% ipython --no-banner

In [1]: import numpy as np

In [2]: from numpy import linalg as LA

In [3]: np.set_printoptions(precision=3, suppress=True, linewidth=140, sign=" ")

In [4]: tidy = lambda a: np.round(a, 3) + 0

In [5]: W0 = np.load("block7.npy")

In [6]: print(W0)
[[-4.952  1.7    2.6   -1.1  ]
 [-6.087  2.    -0.8    0.3  ]
 [ 2.678 -0.9    0.5    1.4  ]
 [ 1.178 -0.3    0.1   -0.2  ]
 [-3.594  1.1    0.6    1.   ]
 [ 2.621 -0.8   -0.1   -0.2  ]
 [ 0.787 -0.4    1.4    1.8  ]
 [ 0.102  0.     0.4   -1.6  ]
 [-0.897  0.5    0.3   -0.5  ]
 [-0.029  0.1    0.3   -0.2  ]
 [ 2.317 -0.7    1.    -1.6  ]
 [-1.851  0.5    0.    -2.   ]
 [ 2.892 -1.     1.1    1.2  ]
 [ 0.599  0.    -0.2   -1.8  ]
 [-1.441  0.6    2.2   -0.2  ]
 [ 4.261 -1.3    1.5    2.   ]
 [-6.47   2.1    0.2    0.3  ]
 [ 0.842 -0.2   -0.1   -0.4  ]
 [ 1.937 -0.6   -0.4   -0.5  ]
 [ 3.032 -1.     0.    -1.5  ]
 [-2.997  0.9    2.     0.7  ]
 [-3.084  1.     0.8    0.5  ]
 [-5.981  2.1   -1.4   -0.5  ]
 [-1.737  0.4   -0.5   -0.4  ]
 [-0.234  0.1   -0.5   -1.4  ]
 [-2.166  0.7   -0.5   -1.3  ]
 [ 1.338 -0.5    0.1   -0.8  ]
 [ 0.104  0.1    0.1    1.   ]]

In [7]: Uu, s, vt = LA.svd(W0)

In [8]: print(np.argmax(s[:-1] / (s[1:] + 1e-6)) + 1)
3

In [9]: print(tidy(s))
[ 16.599   6.209   4.806   0.469]

In [10]: M2 = Uu[:, :3] @ np.diag(s[:3]) @ vt[:3]

In [11]: print(tidy(LA.norm(W0 - M2) / LA.norm(W0)))
0.026

In [12]: print(LA.matrix_rank(M2))
3
